$ python3 -q
>>> import numpy as np
>>> np.set_printoptions(precision=2, suppress=True, linewidth=100, sign=" ")
>>> rnd = lambda a: np.round(a, 2) + 0
>>> K = np.array([[1.13, -0.04, 5.13, 1.06, 0.3, -6.16, -2.01, -0.81],
...     [-5.98, -0.16, -1.94, 9.96, 4.05, 0.03, 0.05, -5.78],
...     [-4.13, -0.12, -6.08, 3.84, 1.97, 5.86, 2.15, -1.88],
...     [-5.08, -0.1, -3.94, 7.05, 3.02, 3.09, 1.01, -3.98]])
>>> np.linalg.cond(K) > 100
np.True_
>>> np.linalg.matrix_rank(K, rtol=0.1)
np.int64(2)
>>> np.argsort(-np.linalg.norm(K, axis=0).round(6), kind="stable")[:3]
array([ 3,  2,  5])
>>> [round(float(x), 2) for x in np.linalg.svd(K, compute_uv=False)[:3]]
[19.7, 10.65, 0.32]
>>> rnd(np.linalg.norm(K, 2) / np.linalg.norm(K))
np.float64(0.88)
>>> x0 = np.array([2, 1, 2, 1, 0, 0, 1, 2])
>>> np.sign((K @ x0).round(6))
array([ 1., -1., -1., -1.])
>>> rnd(K @ np.ones(8))
array([-1.4 ,  0.23,  1.61,  1.07])
>>> rnd(np.einsum("ij,j->i", K, x0))
array([  9.91, -17.55, -18.31, -18.04])
>>> K * x0
array([[  2.26,  -0.04,  10.26,   1.06,   0.  ,  -0.  ,  -2.01,  -1.62],
       [-11.96,  -0.16,  -3.88,   9.96,   0.  ,   0.  ,   0.05, -11.56],
       [ -8.26,  -0.12, -12.16,   3.84,   0.  ,   0.  ,   2.15,  -3.76],
       [-10.16,  -0.1 ,  -7.88,   7.05,   0.  ,   0.  ,   1.01,  -7.96]])
>>> A2 = np.array([[3, 2], [3, 1], [5, 1], [4, 2], [3, 2], [5, 3], [5, 5], [1, 5]])
>>> rnd(np.einsum("ij,ij->i", K, K))
array([  71.45,  188.57,  115.16,  126.57])
>>> np.linalg.matrix_rank(np.vstack([K, A2.T]))
np.int64(6)
>>> np.linalg.matrix_rank(K @ A2)
np.int64(2)
>>> mat = np.load("sample5.npy")
>>> mat
array([[ 3,  0,  3,  2,  1,  1,  0,  2,  1,  3,  2],
       [ 3,  1,  3,  3,  3,  3,  0,  2,  2,  0,  0],
       [ 0,  0,  0,  2,  0,  0,  1,  3,  3,  1,  3],
       [ 3,  0,  3,  2,  1,  1,  0,  2,  1,  3,  2],
       [ 1,  2,  0,  3,  0,  0,  0,  3,  0,  1,  2]])
>>> x0 = np.array([4, 5, -6, 7, 0, 1, 3, -9, -6, 9, 4])
>>> h1 = np.maximum(mat @ x0, 0)
>>> mat * (h1 > 1e-9)[:, None]
array([[ 3,  0,  3,  2,  1,  1,  0,  2,  1,  3,  2],
       [ 0,  0,  0,  0,  0,  0,  0,  0,  0,  0,  0],
       [ 0,  0,  0,  0,  0,  0,  0,  0,  0,  0,  0],
       [ 3,  0,  3,  2,  1,  1,  0,  2,  1,  3,  2],
       [ 1,  2,  0,  3,  0,  0,  0,  3,  0,  1,  2]])
>>> h1
array([ 20,   0,   0,  20,  25])
>>> np.maximum(mat @ x0, 0) - np.maximum(-mat @ x0, 0)
array([20, -7, -7, 20, 25])
>>> Uu, sv, Vt = np.linalg.svd(mat)
>>> V = Vt[:(sv > 1e-8).sum()]
>>> rng = np.random.default_rng(15)
>>> x0 = mat[0] + 4 * mat[3] + rng.integers(2) * np.eye(11)[7]
>>> x0
array([ 15.,   0.,  15.,  10.,   5.,   5.,   0.,  11.,   5.,  15.,  10.])
>>> rnd(np.linalg.norm(x0 - V.T @ V @ x0))
np.float64(0.8)
>>> np.allclose(V.T @ V @ x0, x0)
False
>>> r = np.linalg.matrix_rank(mat)
>>> r
np.int64(4)
>>> null = np.linalg.svd(mat)[2][r:].T
>>> np.linalg.matrix_rank(mat.T @ mat), np.linalg.matrix_rank(mat @ mat.T)
(np.int64(4), np.int64(4))
>>> [int(np.linalg.matrix_rank(mat[:, :j + 1])) for j in range(11)]
[1, 2, 3, 4, 4, 4, 4, 4, 4, 4, 4]
>>> np.linalg.matrix_rank(mat, rtol=0.1)
np.int64(4)
>>> rnd(np.linalg.norm(K[2] - K[3]))
np.float64(5.5)
>>> np.linalg.norm(K, axis=1).argmax()
np.int64(1)
>>> rnd(K[2] @ K[3])
np.float64(105.73)
>>> rnd(np.linalg.norm(K, axis=0))
array([  8.94,   0.23,   9.09,  12.84,   5.43,   9.05,   3.11,   7.31])
>>> rnd(np.linalg.norm(K, axis=1))
array([  8.45,  13.73,  10.73,  11.25])
>>> A = np.loadtxt("block2.csv", delimiter=",")
>>> A
array([[-0.71,  3.46,  1.73,  0.95,  1.88, -1.03,  6.25, -5.92, -5.36],
       [ 6.08,  0.19,  7.23, -4.41,  3.17, -3.31,  4.93,  2.85, -5.58],
       [ 6.76, -2.32,  7.38, -5.21,  1.88, -4.83,  6.44,  3.2 , -5.95],
       [-2.1 ,  5.81, -1.76, -2.35,  3.  , -0.92,  7.66, -6.32, -3.53],
       [ 6.15, -1.17,  7.21, -5.46,  2.87, -3.63,  4.85,  3.31, -4.75],
       [ 7.48, -1.62,  5.99, -3.91,  0.57, -4.29,  4.77,  2.62, -6.63],
       [-0.95,  5.09, -1.28, -1.56,  0.79, -0.74,  6.16, -5.45, -5.34],
       [ 6.4 ,  1.53,  8.38, -2.82,  4.  , -2.91,  6.95,  2.98, -5.89],
       [ 6.07, -2.28,  6.97, -1.97,  2.9 , -3.28,  6.64,  4.55, -5.58],
       [ 5.99,  0.17,  8.38, -4.51,  2.32, -3.57,  7.08,  2.45, -4.71],
       [ 5.09, -1.32,  6.77, -3.62,  4.38, -3.72,  6.47,  4.06, -5.31],
       [ 6.1 , -1.79,  7.97, -3.37,  2.97, -4.8 ,  6.55,  0.49, -6.41],
       [-1.35,  4.87, -1.77, -1.59,  1.08, -0.77,  5.46, -4.71, -2.97],
       [ 5.76, -2.57,  6.52, -2.77,  3.18, -3.34,  5.05,  2.19, -4.74],
       [-0.53,  3.6 , -1.56, -1.76,  0.36, -0.21,  6.09, -7.35, -4.11],
       [ 0.54,  6.21,  0.44, -2.85,  0.57, -1.41,  7.32, -5.87, -4.21],
       [ 4.53, -3.13,  6.27, -3.12,  1.58, -2.76,  5.62,  2.35, -3.94],
       [ 1.53,  2.81, -1.1 , -0.26,  2.91, -0.91,  7.7 , -7.64, -2.76],
       [ 6.33, -1.73,  7.25, -2.25,  2.97, -3.96,  5.16,  2.79, -5.22],
       [ 8.2 , -3.33,  7.34, -3.43,  2.1 , -1.84,  5.15,  2.65, -5.83],
       [ 6.48, -2.15,  6.84, -3.69,  3.6 , -2.08,  5.15,  3.3 , -4.61],
       [ 7.51, -2.57,  8.39, -4.12,  2.33, -4.59,  5.8 ,  3.95, -6.62],
       [-1.07,  5.03, -0.72, -1.04,  0.88, -0.16,  4.17, -5.16, -5.56],
       [-0.33,  3.8 , -1.08, -0.42,  2.44, -1.56,  7.64, -3.35, -5.95],
       [ 6.51, -3.1 ,  7.76, -4.72,  4.73, -2.89,  2.08,  4.08, -5.25],
       [ 0.06,  3.9 ,  1.31, -0.11,  1.59, -1.04,  4.84, -6.49, -3.15],
       [ 8.22, -0.14,  7.8 , -3.72,  3.21, -3.52,  3.62,  3.22, -4.32],
       [-3.09,  3.35, -0.18, -0.17,  2.02, -1.11,  5.94, -5.83, -4.74],
       [ 0.02,  3.97,  0.82, -2.16,  1.19,  0.3 ,  7.01, -5.23, -4.51],
       [ 7.11, -2.4 ,  7.59, -3.  ,  0.56, -3.8 ,  5.14,  3.07, -6.85],
       [ 7.49, -2.59,  6.68, -2.98,  3.54, -4.37,  7.26,  1.71, -4.81],
       [ 7.18, -1.14,  6.88, -3.23,  2.01, -5.  ,  6.66,  1.39, -3.71],
       [ 7.67, -1.31,  7.09, -2.03,  2.58, -3.42,  3.73,  1.04, -4.52],
       [-0.92,  5.25, -0.65, -0.11,  2.07, -2.97,  6.09, -4.38, -4.86],
       [ 6.15, -1.57,  8.63, -2.19,  1.69, -4.32,  5.32,  2.56, -5.13],
       [-0.5 ,  4.79,  1.99,  0.2 ,  1.3 , -0.33,  5.1 , -6.7 , -3.98]])
>>> cen = A - A.mean(axis=0)
>>> V = np.linalg.svd(cen)[2][:2]
>>> A2 = cen - cen @ V.T @ V
>>> rnd(A2.std(axis=0))
array([ 0.82,  0.82,  0.84,  0.89,  0.95,  0.75,  0.91,  0.73,  0.85])
>>> rnd(np.linalg.norm(A2) / np.linalg.norm(cen))
np.float64(0.31)
>>> w1 = np.array([[-4, 6, -8, 9, -2],
...     [-5, -6, -7, -3, 3],
...     [-3, 4, -9, 4, 3],
...     [9, -5, 1, -1, 3],
...     [2, -2, -4, -2, -4],
...     [4, -4, 1, -5, 1],
...     [9, 0, 2, -6, 4],
...     [-2, 4, 4, -7, -5],
...     [-9, 7, -6, 7, 3],
...     [6, 9, -2, -4, -5],
...     [-2, -1, 2, 7, -9]])
>>> coef = np.array([-1, 2, 1, 0, 0])
>>> act = np.maximum(mat @ w1 + coef, 0)
>>> np.linalg.matrix_rank(act)
np.int64(4)
>>> (act > 0).mean(axis=0)
array([ 0.6,  0.8,  0.2,  0.8,  0.2])
>>> act
array([[  3,  56,   0,  25,   0],
       [  0,  15,   0,  12,   2],
       [  0,  31,   3,   9,   0],
       [  3,  56,   0,  25,   0],
       [  8,   0,   0,   0,   0]])
>>> basis = np.array([[-2, -2], [2, 2], [1, -1], [-3, 1], [3, -2]])
>>> act @ basis
array([[ 31, 131],
       [  0,  38],
       [ 38,  68],
       [ 31, 131],
       [-16, -16]])
>>> (act @ basis).round(6).argmax(axis=1)
array([ 1,  1,  1,  1,  0])
>>> m1 = np.load("w.npy")
>>> m1
array([[ 0.,  1.,  2., -1.],
       [ 1.,  0.,  0.,  0.],
       [ 2.,  0.,  0.,  0.],
       [-1.,  0.,  0.,  0.]])
>>> np.unique(m1.round(6), axis=0).shape
(4, 4)
>>> np.linalg.lstsq(m1[:-1].T, m1[-1])[2]
np.int32(2)
>>> np.allclose(m1[:-1].T @ np.linalg.lstsq(m1[:-1].T, m1[-1])[0], m1[-1])
True
>>> A2 = m1 / np.sqrt((m1 ** 2).mean(axis=1, keepdims=True))
>>> np.linalg.matrix_rank(m1 - m1.mean(axis=1, keepdims=True))
np.int64(2)
>>> rnd(A2[0])
array([ 0.  ,  0.82,  1.63, -0.82])
>>> rnd(np.linalg.norm(A2, axis=1))
array([ 2.,  2.,  2.,  2.])
>>> th = np.radians(36)
>>> r_ = np.eye(4)
>>> r_[0, 0] = r_[1, 1] = np.cos(th)
>>> r_[0, 1], r_[1, 0] = -np.sin(th), np.sin(th)
>>> rnd(r_)
array([[ 0.81, -0.59,  0.  ,  0.  ],
       [ 0.59,  0.81,  0.  ,  0.  ],
       [ 0.  ,  0.  ,  1.  ,  0.  ],
       [ 0.  ,  0.  ,  0.  ,  1.  ]])
>>> A2 = m1 @ r_.T
>>> rnd(np.abs(A2 - m1).max(axis=0))
array([ 0.59,  1.18,  0.  ,  0.  ])
>>> rnd(np.linalg.svd(m1, compute_uv=False)), rnd(np.linalg.svd(A2, compute_uv=False))
(array([ 2.45,  2.45,  0.  ,  0.  ]), array([ 2.45,  2.45,  0.  ,  0.  ]))
>>> Uu, sv, Vt = np.linalg.svd(m1)
>>> V = Vt[:(sv > 1e-8).sum()]
>>> x0 = m1[0] + 2 * m1[1] + rng.integers(2) * np.eye(4)[1]
>>> x0
array([ 2.,  2.,  2., -1.])
>>> rnd(np.diag(V.T @ V))
array([ 1.  ,  0.17,  0.67,  0.17])
>>> np.argsort(-np.linalg.norm(m1, axis=0).round(6), kind="stable")[:3]
array([ 0,  2,  1])
>>> [round(float(x), 2) for x in np.linalg.svd(m1, compute_uv=False)[:3]]
[2.45, 2.45, 0.0]
>>> F = np.load("case3.npy")
>>> F
array([[  0,   0,   0,   0,   0,   0],
       [  0,   0,   0,   0,   0,   0],
       [  0,   0,   0,   0,   0,   0],
       [ -6, -12, -12,   0,   0,   0],
       [  4,   8, -16,   0,   0,   0],
       [-12,  -2, -16,   0,   0,   0]])
>>> # triangular, det is the product of the diagonal
>>> Uu, sv, Vt = np.linalg.svd(F)
>>> rnd(sv)
array([ 27.32,  16.35,   7.09,   0.  ,   0.  ,   0.  ])
>>> A2 = Uu[:, :3] @ np.diag(sv[:3]) @ Vt[:3]
>>> np.linalg.matrix_rank(A2)
np.int64(3)
>>> rnd(np.linalg.norm(F, axis=0))
array([ 14.  ,  14.56,  25.61,   0.  ,   0.  ,   0.  ])
>>> rnd(np.linalg.norm(F, axis=1))
array([  0.  ,   0.  ,   0.  ,  18.  ,  18.33,  20.1 ])
>>> rnd(np.linalg.norm(F, 2))
np.float64(27.32)
>>> rnd(np.linalg.norm(F) ** 2 / np.linalg.norm(F, 2) ** 2)
np.float64(1.43)
>>> rnd(np.linalg.norm(F, 1)), rnd(np.linalg.norm(F, np.inf))
(np.float64(44.0), np.float64(30.0))
>>> np.linalg.norm(F, axis=1).argmax()
np.int64(5)
>>> F[2] @ F[4]
np.int64(0)
>>> E = np.array([[9.0, -12.0, 6.0, 0.0],
...     [10.0, -17.0, 8.0, 2.0],
...     [8.0, -16.0, 7.0, 4.0],
...     [4.0, -8.0, 2.0, 5.0]])
>>> (E + E.T) / 2
array([[  9.,  -1.,   7.,   2.],
       [ -1., -17.,  -4.,  -3.],
       [  7.,  -4.,   7.,   3.],
       [  2.,  -3.,   3.,   5.]])
>>> np.allclose(E, E.T)
False
>>> np.linalg.determinant(E)
Traceback (most recent call last):
  File "<python-input-100>", line 1, in <module>
    np.linalg.determinant(E)
    ^^^^^^^^^^^^^^^^^^^^^
AttributeError: module 'numpy.linalg' has no attribute 'determinant'
>>> rnd(np.linalg.det(E))
np.float64(-27.0)
>>> rnd(np.linalg.matrix_power(E, 3))
array([[  81., -108.,   54.,    0.],
       [  82., -137.,   56.,   26.],
       [  56., -112.,   31.,   52.],
       [  28.,  -56.,    2.,   53.]])
